$ ipython --no-banner

In [1]: import numpy as np

In [2]: np.set_printoptions(precision=1, suppress=True, linewidth=100, floatmode="fixed")

In [3]: rd = lambda a: np.round(a, 1) + 0

In [4]: rng = np.random.default_rng(746)

In [5]: A = np.eye(3, dtype=int)[rng.permutation(3)] * np.array([2, 1, 0])

In [6]: A
Out[6]: 
array([[0, 0, 0],
       [2, 0, 0],
       [0, 1, 0]])

In [7]: np.allclose(A[:-1].T @ np.linalg.lstsq(A[:-1].T, A[-1])[0], A[-1])
Out[7]: False

In [8]: rd(A @ np.linalg.pinv(A) @ A)
Out[8]: 
array([[0.0, 0.0, 0.0],
       [2.0, 0.0, 0.0],
       [0.0, 1.0, 0.0]])

In [9]: rd(np.trace(np.linalg.pinv(A) @ A))
Out[9]: np.float64(2.0)

In [10]: np.unique(A.round(6), axis=0).shape
Out[10]: (3, 3)

In [11]: np.linalg.lstsq(A[:-1].T, A[-1])[2]
Out[11]: np.int32(1)

In [12]: r = np.linalg.matrix_rank(A)

In [13]: r
Out[13]: np.int64(2)

In [14]: null = np.linalg.svd(A)[2][r:].T

In [15]: np.allclose(A @ null, 0)
Out[15]: True

In [16]: A @ null
Out[16]: 
array([[0.0],
       [0.0],
       [0.0]])

In [17]: np.linalg.matrix_rank(A - A[0, 0] * np.eye(3))
Out[17]: np.int64(2)

In [18]: rd(np.sort(np.linalg.eigvals(A)))
Out[18]: array([0.0, 0.0, 0.0])

In [19]: np.linalg.matrix_power(A - np.diag(np.diag(A)), 3)
Out[19]: 
array([[0, 0, 0],
       [0, 0, 0],
       [0, 0, 0]])

In [20]: A @ A
Out[20]: 
array([[0, 0, 0],
       [0, 0, 0],
       [2, 0, 0]])

In [21]: W0 = np.load("mat.npy")

In [22]: rd(W0)
Out[22]: 
array([[-0.2, -0.5,  0.1,  0.8],
       [-0.1, -0.6,  0.7, -0.4],
       [-0.9, -0.2, -0.4, -0.3],
       [ 0.5, -0.6, -0.6, -0.2]])

In [23]: # keeps lengths

In [24]: Q, Rm = np.linalg.qr(W0)

In [25]: np.trace(Q @ Q.T)
Out[25]: np.float64(4.0)

In [26]: rd(Rm)
Out[26]: 
array([[1.0, 0.0, 0.0, 0.0],
       [0.0, 1.0, 0.0, 0.0],
       [0.0, 0.0, 1.0, 0.0],
       [0.0, 0.0, 0.0, 1.0]])

In [27]: rd(Q.T @ Q)
Out[27]: 
array([[1.0, 0.0, 0.0, 0.0],
       [0.0, 1.0, 0.0, 0.0],
       [0.0, 0.0, 1.0, 0.0],
       [0.0, 0.0, 0.0, 1.0]])

In [28]: X = np.load("case12.npy")

In [29]: X
Out[29]: 
array([[ 29.6,  49.6, -11.0],
       [ 15.1,  21.7,  -0.3],
       [ 12.4,  16.7,   0.9],
       [ 10.7,  13.7,   1.4],
       [  3.7,   2.9,   1.3],
       [  2.0,   1.2,   0.6],
       [  1.1,   0.5,   0.3],
       [-10.0,  -2.9,  11.2],
       [-22.9, -12.3,  37.8],
       [-26.4, -15.4,  45.4]])

In [30]: labels = X[:, 2] > np.median(X[:, 2])

In [31]: r0 = X[labels].mean(axis=0) - X[~labels].mean(axis=0)

In [32]: np.argsort(-np.abs(r0).round(6), kind="stable")
Out[32]: array([2, 0, 1])

In [33]: ((X - X.mean(axis=0)) @ r0 > 0).astype(int)
Out[33]: array([0, 0, 0, 0, 0, 0, 0, 1, 1, 1])

In [34]: rd(r0)
Out[34]: array([-21.0, -20.7,  21.3])

In [35]: (((X - X.mean(axis=0)) @ r0 > 0) == labels).mean()
Out[35]: np.float64(0.8)

In [36]: feats = np.array([[-2, -1, -2, -1],
    ...:     [-1, -2, -1, -2],
    ...:     [-2, -1, -2, -1],
    ...:     [-1, -2, -1, -2]])

In [37]: # row 2 repeats row 0

In [38]: [round(float(np.linalg.det(feats[:i, :i])), 2) + 0 for i in range(1, 5)]
Out[38]: [-2.0, 3.0, 0.0, 0.0]

In [39]: rd(np.linalg.eigvalsh(feats).min())
Out[39]: np.float64(-6.0)

In [40]: np.unique(feats.round(6), axis=0).shape
Out[40]: (2, 4)

In [41]: np.linalg.lstsq(feats[:-1].T, feats[-1])[2]
Out[41]: np.int32(2)

In [42]: rd(feats @ np.linalg.pinv(feats) @ feats)
Out[42]: 
array([[-2.0, -1.0, -2.0, -1.0],
       [-1.0, -2.0, -1.0, -2.0],
       [-2.0, -1.0, -2.0, -1.0],
       [-1.0, -2.0, -1.0, -2.0]])

In [43]: Uu, s, Vt = np.linalg.svd(feats)

In [44]: evecs = Vt[:(s > 1e-8).sum()]

In [45]: vec = feats[3] + -3 * feats[0] + rng.integers(2) * np.eye(4)[2]

In [46]: vec
Out[46]: array([5.0, 1.0, 6.0, 1.0])

In [47]: np.allclose(evecs.T @ evecs @ vec, vec)
Out[47]: False

In [48]: rd(evecs.T @ evecs)
Out[48]: 
array([[0.5, 0.0, 0.5, 0.0],
       [0.0, 0.5, 0.0, 0.5],
       [0.5, 0.0, 0.5, 0.0],
       [0.0, 0.5, 0.0, 0.5]])

In [49]: cent = np.array([[-3, -3, 3, -3], [2, -2, -2, -1], [0, -1, 2, 2]])

In [50]: K = rng.normal(size=(29, 3)) @ cent + np.array([4, 5, 7, 7])

In [51]: rd(K)
Out[51]: 
array([[ 4.8,  1.1,  6.6,  4.7],
       [ 7.0,  7.4,  6.5, 13.0],
       [ 6.1, -0.1,  7.0,  6.6],
       [ 3.8,  3.9,  5.9,  4.4],
       [ 7.6, -0.8,  3.6,  3.9],
       [ 8.0, 14.6,  0.7, 12.0],
       [ 2.9,  3.0,  6.3,  2.8],
       [ 3.5,  3.6,  7.2,  5.3],
       [ 3.0,  4.5,  9.1,  7.9],
       [-1.3, -0.9, 13.4,  2.7],
       [ 1.1,  3.9,  9.8,  5.2],
       [ 3.4,  3.3,  8.0,  6.2],
       [ 8.0,  1.7,  0.1,  1.5],
       [ 1.9,  1.2,  8.9,  3.4],
       [ 4.8,  7.5,  9.3, 13.4],
       [ 1.7,  2.6,  7.6,  2.3],
       [ 4.0,  8.3,  7.2,  9.7],
       [-7.6,  0.2, 20.1,  2.4],
       [ 6.2,  5.4,  3.3,  5.8],
       [ 2.3,  0.7,  8.7,  3.3],
       [ 9.3,  5.8,  1.3,  8.3],
       [ 5.6,  9.9,  4.5,  9.9],
       [-2.0,  2.5, 14.9,  6.2],
       [ 6.9,  3.9,  6.0,  9.5],
       [ 0.9,  0.1,  8.9,  0.9],
       [ 1.1,  0.7,  8.6,  1.3],
       [ 8.5, -0.5,  2.5,  4.0],
       [ 9.0, 11.3, -0.7,  9.1],
       [10.8, -0.1,  1.4,  6.5]])

In [52]: P = K @ np.linalg.solve(K.T @ K, K.T)

In [53]: rd(P @ K[:, 2])
Out[53]: 
array([ 6.6,  6.5,  7.0,  5.9,  3.6,  0.7,  6.3,  7.2,  9.1, 13.4,  9.8,  8.0,  0.1,  8.9,  9.3,
        7.6,  7.2, 20.1,  3.3,  8.7,  1.3,  4.5, 14.9,  6.0,  8.9,  8.6,  2.5, -0.7,  1.4])

In [54]: rd(np.linalg.eigvalsh(P))
Out[54]: 
array([0.0, 0.0, 0.0, 0.0, 0.0, 0.0, 0.0, 0.0, 0.0, 0.0, 0.0, 0.0, 0.0, 0.0, 0.0, 0.0, 0.0, 0.0,
       0.0, 0.0, 0.0, 0.0, 0.0, 0.0, 0.0, 1.0, 1.0, 1.0, 1.0])

In [55]: rd(np.trace(P))
Out[55]: np.float64(4.0)

In [56]: np.allclose(P @ P, P)
Out[56]: True

In [57]: C2 = np.cov(K, rowvar=False)

In [58]: rd(np.corrcoef(K.T))
Out[58]: 
array([[ 1.0,  0.3, -0.9,  0.5],
       [ 0.3,  1.0, -0.4,  0.8],
       [-0.9, -0.4,  1.0, -0.3],
       [ 0.5,  0.8, -0.3,  1.0]])

In [59]: rd(K.std(axis=0))
Out[59]: array([3.9, 3.8, 4.4, 3.5])

In [60]: rd(np.linalg.eigvalsh(C2)[::-1])
Out[60]: array([42.0, 17.3,  4.1,  0.0])

In [61]: rd(np.corrcoef(K[:, 3], K[:, 1])[0, 1])
Out[61]: np.float64(0.8)

In [62]: np.argwhere(np.triu(np.abs(np.corrcoef(K.T)) > 0.8, 1))
Out[62]: array([[0, 2]])

In [63]: data = np.load("x.npy")

In [64]: rd(data)
Out[64]: 
array([[-0.5,  0.0,  0.9],
       [-0.8, -0.4, -0.5],
       [ 0.3, -0.9,  0.2]])

In [65]: # columns are unit length and at right angles

In [66]: B = data / np.sqrt((data ** 2).mean(axis=1, keepdims=True))

In [67]: rd(data - data.mean(axis=1, keepdims=True))
Out[67]: 
array([[-0.6, -0.1,  0.7],
       [-0.2,  0.2,  0.1],
       [ 0.5, -0.8,  0.3]])

In [68]: rd(np.linalg.norm(B, axis=1))
Out[68]: array([1.7, 1.7, 1.7])

In [69]: np.linalg.matrix_rank(B) == np.linalg.matrix_rank(data)
Out[69]: np.True_

In [70]: r0 = np.array([-2, 2])

In [71]: rd(np.correlate(data[1], data[0], "full"))
Out[71]: array([-0.7, -0.3,  0.0,  0.2,  0.3])

In [72]: rd(np.polyval(r0, data[1]))
Out[72]: array([3.6, 2.7, 3.0])

In [73]: vec = np.array([3, 2, 1])

In [74]: rd(np.linalg.det(data))
Out[74]: np.float64(1.0)

In [75]: 3 - np.linalg.matrix_rank(data - np.eye(3), tol=1e-8)
Out[75]: np.int64(1)

In [76]: [p for p in range(1, 25) if np.allclose(np.linalg.matrix_power(data, p), np.eye(3))]
Out[76]: []

In [77]: rd(np.abs(np.linalg.eigvals(data)))
Out[77]: array([1.0, 1.0, 1.0])

In [78]: rd(np.linalg.pinv(data))
Out[78]: 
array([[-0.5, -0.8,  0.3],
       [ 0.0, -0.4, -0.9],
       [ 0.9, -0.5,  0.2]])

In [79]: rd(data.T @ data)
Out[79]: 
array([[1.0, 0.0, 0.0],
       [0.0, 1.0, 0.0],
       [0.0, 0.0, 1.0]])

In [80]: rd(np.linalg.svd(data, compute_uv=False))
Out[80]: array([1.0, 1.0, 1.0])

In [81]: B = np.array([[1, 0, 2, 1], [2, 2, 0, 1], [2, 0, 2, 1], [2, 2, 0, 2]])

In [82]: B[-1] = B[0]

In [83]: arr = B + 0.1 * np.eye(4)

In [84]: arr
Out[84]: 
array([[1.1, 0.0, 2.0, 1.0],
       [2.0, 2.1, 0.0, 1.0],
       [2.0, 0.0, 2.1, 1.0],
       [1.0, 0.0, 2.0, 1.1]])

In [85]: P = np.triu(np.array([[3, 2, -1, -2], [2, 2, 3, -3], [0, -2, 1, -1], [3, 0, -3, 2]]), 1) + np.eye(4)

In [86]: B = P @ arr @ np.linalg.inv(P)

In [87]: np.linalg.matrix_rank(B)
Out[87]: np.int64(4)

In [88]: rd(B)
Out[88]: 
array([[ 1.1,  2.0, -9.0, -1.0],
       [ 5.0, -7.9, 29.0, 16.0],
       [ 1.0, -2.0,  7.1,  3.0],
       [ 1.0, -2.0,  9.0,  6.1]])

In [89]: rd(np.trace(B)), np.trace(arr)
Out[89]: (np.float64(6.4), np.float64(6.4))

In [90]: rd(P @ arr - arr @ P)
Out[90]: 
array([[ 0.0,  2.0, -5.0,  3.0],
       [ 3.0, -4.0, -4.0, 10.0],
       [-1.0, -4.0,  0.0,  5.0],
       [ 0.0, -2.0,  1.0,  4.0]])

In [91]: rd(np.linalg.det(B))
Out[91]: np.float64(-0.3)

In [92]: rd(np.poly(B))
Out[92]: array([ 1.0, -6.4,  7.9,  2.6, -0.3])

In [93]: vec = np.array([6, 5, 8, 4])

In [94]: target = arr @ vec

In [95]: b, lr = np.zeros(4), 1 / np.linalg.norm(arr, 2) ** 2

In [96]: for i in range(300):
    ...:     b -= lr * arr.T @ (arr @ b - target)
    ...:     if i % 50 == 0: print(i, round(np.linalg.norm(arr @ b - target), 1))
    ...: 
0 3.0
50 0.6
100 0.3
150 0.2
200 0.1
250 0.1

In [97]: rd(np.linalg.cond(arr))
Out[97]: np.float64(103.9)

In [98]: M = np.loadtxt("layer10.csv", delimiter=",")

In [99]: M
Out[99]: 
array([[-1.0, -2.0,  0.0,  0.0,  0.0],
       [-2.0,  1.0, -2.0,  0.0,  0.0],
       [ 0.0, -2.0, -2.0, -2.0,  0.0],
       [ 0.0,  0.0, -2.0,  3.0, -2.0],
       [ 0.0,  0.0,  0.0, -2.0,  1.0]])

In [100]: # symmetric

In [101]: B = np.linalg.inv(M)

In [102]: rd(B)
Out[102]: 
array([[ 0.3, -0.7, -0.7,  1.3,  2.7],
       [-0.7,  0.3,  0.3, -0.7, -1.3],
       [-0.7,  0.3,  0.8, -1.7, -3.3],
       [ 1.3, -0.7, -1.7,  2.3,  4.7],
       [ 2.7, -1.3, -3.3,  4.7, 10.3]])

In [103]: rd(np.linalg.det(M) * np.linalg.det(B))
Out[103]: np.float64(1.0)

In [104]: (np.abs(B) > 1e-9).astype(int)
Out[104]: 
array([[1, 1, 1, 1, 1],
       [1, 1, 1, 1, 1],
       [1, 1, 1, 1, 1],
       [1, 1, 1, 1, 1],
       [1, 1, 1, 1, 1]])

In [105]: rd(np.linalg.slogdet(M)[0])
Out[105]: np.float64(1.0)

In [106]: rd(M @ B)
Out[106]: 
array([[1.0, 0.0, 0.0, 0.0, 0.0],
       [0.0, 1.0, 0.0, 0.0, 0.0],
       [0.0, 0.0, 1.0, 0.0, 0.0],
       [0.0, 0.0, 0.0, 1.0, 0.0],
       [0.0, 0.0, 0.0, 0.0, 1.0]])
